% python3 -q
>>> import numpy as np
>>> from numpy import linalg as LA
>>> np.set_printoptions(precision=3, suppress=True, linewidth=200, legacy="1.25")
>>> rng = np.random.default_rng(4304)
>>> W0 = rng.normal(size=(37, 6)) + 10 * np.array([0, 1, 1, 2, 2, 2])
>>> print(W0)
[[ 0.183 10.255  9.473 18.004 19.707 20.03 ]
 [ 1.436 11.416  9.101 19.46  20.36  18.497]
 [-1.286  7.742  9.667 20.259 18.643 20.858]
 [-0.257 10.665  8.276 19.566 19.633 22.076]
 [ 0.327  9.046  9.729 19.69  18.894 20.067]
 [-1.159 11.052  8.939 20.081 19.761 20.516]
 [-0.86  10.024 10.318 20.629 20.906 20.026]
 [ 1.006 10.255 10.59  20.788 19.269 18.366]
 [-0.379  9.441 11.403 17.51  17.974 20.165]
 [-0.463 10.005  9.088 19.868 22.233 20.691]
 [-1.501  9.851  8.186 19.521 19.507 19.796]
 [ 1.052 10.175 11.043 20.224 19.406 20.736]
 [ 0.209 10.386  9.611 20.151 19.469 20.879]
 [ 1.934 10.061  9.784 20.836 20.203 20.554]
 [ 0.675  9.41   9.501 19.89  19.353 20.211]
 [ 1.166 10.016 10.453 20.18  19.563 21.305]
 [ 0.379 10.245 10.036 21.248 19.785 20.326]
 [ 0.166  9.632  9.484 20.519 20.779 20.614]
 [-0.562 11.222  9.791 21.027 20.641 20.597]
 [-2.432 11.325 10.394 20.716 19.973 20.371]
 [-2.573 11.554 10.747 19.867 20.198 21.635]
 [ 0.599  7.941  8.55  20.221 18.855 21.126]
 [-0.209  8.709  9.507 19.312 20.499 21.187]
 [-0.864 10.49   9.497 19.599 20.662 20.527]
 [ 0.408 11.472 10.764 19.91  19.414 19.201]
 [-1.357  9.735  8.869 19.446 19.846 20.967]
 [-0.197  9.854  9.002 19.762 20.339 18.654]
 [ 1.446  9.748  8.718 19.764 19.719 20.861]
 [-0.704 11.448 10.702 20.488 19.096 19.193]
 [-0.75   9.78   9.805 18.536 18.401 21.165]
 [-0.457 10.782  8.263 18.341 19.91  19.609]
 [ 1.859 10.318  9.688 19.373 21.271 19.661]
 [ 0.91  11.125 12.625 19.648 19.814 21.438]
 [-1.121 10.516 10.222 20.138 20.496 20.854]
 [ 0.615 11.209 11.216 19.926 22.035 20.182]
 [ 0.526  9.154  7.68  21.14  19.223 21.054]
 [-1.19   9.867 10.436 19.468 19.321 20.251]]
>>> lab = W0[:, 0] > np.median(W0[:, 0])
>>> r0 = W0[lab].mean(axis=0) - W0[~lab].mean(axis=0)
>>> ((W0 - W0.mean(axis=0)) @ r0 > 0).astype(int)
array([0, 1, 0, 0, 1, 0, 0, 1, 0, 0, 0, 1, 1, 1, 1, 1, 1, 1, 0, 0, 0, 1, 0, 0, 1, 0, 0, 1, 0, 0, 0, 1, 1, 0, 1, 1, 0])
>>> round((((W0 - W0.mean(axis=0)) @ r0 > 0) == lab).mean(), 3)
0.973
>>> lab.astype(int)
array([1, 1, 0, 0, 1, 0, 0, 1, 0, 0, 0, 1, 1, 1, 1, 1, 1, 1, 0, 0, 0, 1, 0, 0, 1, 0, 0, 1, 0, 0, 0, 1, 1, 0, 1, 1, 0])
>>> print(np.argsort(-np.abs(r0).round(6), kind="stable"))
[0 3 2 5 1 4]
>>> r0
array([ 1.792, -0.11 ,  0.254,  0.363, -0.057, -0.197])
